$ python3 -q
>>> import numpy as np
>>> np.set_printoptions(suppress=True, linewidth=140)
>>> def tidy(a):
...     return np.round(a, 2) + 0
... 
>>> K = np.loadtxt("a.csv", delimiter=",")
>>> print(K)
[[-2.  0.  1.  0.]
 [ 0.  1.  0.  0.]
 [ 1.  0.  1.  0.]
 [ 0.  0.  0.  0.]]
>>> w1 = np.array([[-1, -1], [1, 1], [-1, -1], [2, 0]])
>>> b = np.array([-2, 1])
>>> act = np.maximum(K @ w1 + b, 0)
>>> print((act > 0).mean(axis=0))
[0.   0.75]
>>> print(act)
[[0. 2.]
 [0. 2.]
 [0. 0.]
 [0. 1.]]
>>> print((act > 0).astype(int))
[[0 1]
 [0 1]
 [0 0]
 [0 1]]
>>> print(np.linalg.matrix_rank(act))
1
>>> cent = np.array([[-8, 3], [-3, -7]])
>>> print((act @ cent).round(6).argmax(axis=1))
[0 0 0 0]
>>> print(act @ cent)
[[ -6. -14.]
 [ -6. -14.]
 [  0.   0.]
 [ -3.  -7.]]
>>> J = np.load("mat.npy")
>>> print(J)
[[  4   2   3   3]
 [ -4   4   1  -5]
 [ -8  14   6 -12]]
>>> other = J / np.sqrt((J ** 2).mean(axis=1, keepdims=True))
>>> print(tidy(other[0]))
[1.3  0.65 0.97 0.97]
>>> print(np.linalg.matrix_rank(J - J.mean(axis=1, keepdims=True)))
2
>>> print(J - J.mean(axis=1, keepdims=True))
[[  1.  -1.   0.   0.]
 [ -3.   5.   2.  -4.]
 [ -8.  14.   6. -12.]]
>>> def softmax(z):
...     e = np.exp(z - z.max(axis=-1, keepdims=True))
...     return e / e.sum(axis=-1, keepdims=True)
... 
>>> print(tidy(softmax(J[0])))
[0.53 0.07 0.2  0.2 ]
>>> print(tidy(softmax(J[0] + -3)))
[0.53 0.07 0.2  0.2 ]
>>> print(tidy(softmax(J).sum(axis=1)))
[1. 1. 1.]
>>> att = J @ J.T / np.sqrt(4)
>>> print(tidy(softmax(att + np.triu(np.full(att.shape, -np.inf), 1))))
[[1. 0. 0.]
 [0. 1. 0.]
 [0. 0. 1.]]
>>> print(tidy(np.linalg.norm(J, 1)), tidy(np.linalg.norm(J, np.inf)))
20.0 40.0
>>> print(J[2] @ J[0])
-22
>>> print(tidy(np.linalg.norm(J, "nuc")))
28.6
>>> print(tidy(np.linalg.norm(J, axis=0)))
[ 9.8  14.7   6.78 13.34]
>>> feats = np.load("m.npy")
>>> print(feats)
[[0 0 0 3]
 [1 1 1 1]
 [4 4 4 7]]
>>> # rows and columns are dependent
>>> print(np.linalg.matrix_rank(feats, rtol=0.1))
2
>>> print(np.abs(np.diag(np.linalg.qr(feats)[1])) > 1e-9)
[ True False False]
>>> print(np.allclose(feats[:-1].T @ np.linalg.lstsq(feats[:-1].T, feats[-1])[0], feats[-1]))
True
>>> A = np.array([[-3.41, -0.1, 5.59],
...     [0.77, 3.71, -0.93],
...     [-0.08, -9.17, 3.93],
...     [-0.56, -0.76, 2.77],
...     [3.12, 0.45, 2.14],
...     [-0.14, -0.52, 0.09],
...     [-1.62, 6.57, -0.17],
...     [-2.6, -0.69, -0.24],
...     [-1.43, -3.16, -1.38],
...     [5.53, -1.04, 0.03],
...     [-1.67, -6.01, -3.59],
...     [-4.02, -2.77, 0.24],
...     [-8.29, -0.24, -0.05],
...     [1.56, 1.7, 0.16],
...     [1.01, -3.92, 1.41],
...     [1.81, -2.17, -4.37],
...     [0.37, -1.25, -1.61]])
>>> vec = np.array([2, 7, 1])
>>> h = np.maximum(A @ vec, 0)
>>> print(tidy(h))
[ 0.   26.58  0.    0.   11.53  0.   42.58  0.    0.    3.81  0.    0.    0.   15.18  0.    0.    0.  ]
>>> print(tidy(np.maximum(A @ (3 * vec), 0)))
[  0.    79.74   0.     0.    34.59   0.   127.74   0.     0.    11.43   0.     0.     0.    45.54   0.     0.     0.  ]
>>> print(np.flatnonzero(h > 1e-9))
[ 1  4  6  9 13]
>>> cent = A[[12, 10]].astype(float)
>>> for _ in range(7):
...     lab = np.linalg.norm(A[:, None] - cent, axis=-1).argmin(axis=1)
...     cent = np.array([A[lab == j].mean(axis=0) for j in range(2)])
... 
>>> print(lab)
[0 0 1 0 1 1 0 0 1 1 1 0 0 1 1 1 1]
>>> print(tidy(cent[1] - cent[0]))
[ 3.83 -3.33 -1.35]
>>> Xc = A - A.mean(axis=1)
Traceback (most recent call last):
  File "<python-input-47>", line 1, in <module>
    Xc = A - A.mean(axis=1)
         ~~^~~~~~~~~~~~~~~~
ValueError: operands could not be broadcast together with shapes (17,3) (17,) 
>>> Xc = A - A.mean(axis=0)
>>> U, sigma, vt = np.linalg.svd(Xc, full_matrices=False)
>>> print(tidy(sigma))
[14.16 12.46  9.75]
>>> print(np.linalg.matrix_rank(Xc))
3
>>> print(np.abs(vt[0]).argmax())
1
>>> print(tidy(Xc.mean(axis=0)))
[0. 0. 0.]
>>> print(np.abs(U[:, 0]).argmax())
2
>>> print(np.searchsorted(np.cumsum(sigma ** 2) / (sigma ** 2).sum(), 0.9) + 1)
3
>>> print(tidy(np.abs(vt[-1])))
[0.18 0.05 0.98]
>>> print(tidy((sigma ** 2).sum() ** 2 / (sigma ** 4).sum()))
2.77
>>> r0, g = A[15], A[1]
>>> print(tidy(r0 @ r0))
27.08
>>> print(tidy(r0 @ g))
-2.59
>>> pr = (r0 @ g) / (r0 @ r0) * r0
>>> print(tidy(np.linalg.norm(r0 + g) ** 2 + np.linalg.norm(r0 - g) ** 2))
84.61
>>> print(tidy(np.outer(r0, g)))
[[  1.39   6.72  -1.68]
 [ -1.67  -8.05   2.02]
 [ -3.36 -16.21   4.06]]
>>> print(np.linalg.matrix_rank(np.outer(r0, g)))
1
>>> hat = A @ np.linalg.solve(A.T @ A, A.T)
>>> print(tidy(hat @ A[:, 1]))
[-0.1   3.71 -9.17 -0.76  0.45 -0.52  6.57 -0.69 -3.16 -1.04 -6.01 -2.77 -0.24  1.7  -3.92 -2.17 -1.25]
>>> print(tidy(np.trace(hat)))
3.0
>>> print(tidy(np.linalg.eigvalsh(hat)))
[0. 0. 0. 0. 0. 0. 0. 0. 0. 0. 0. 0. 0. 0. 1. 1. 1.]
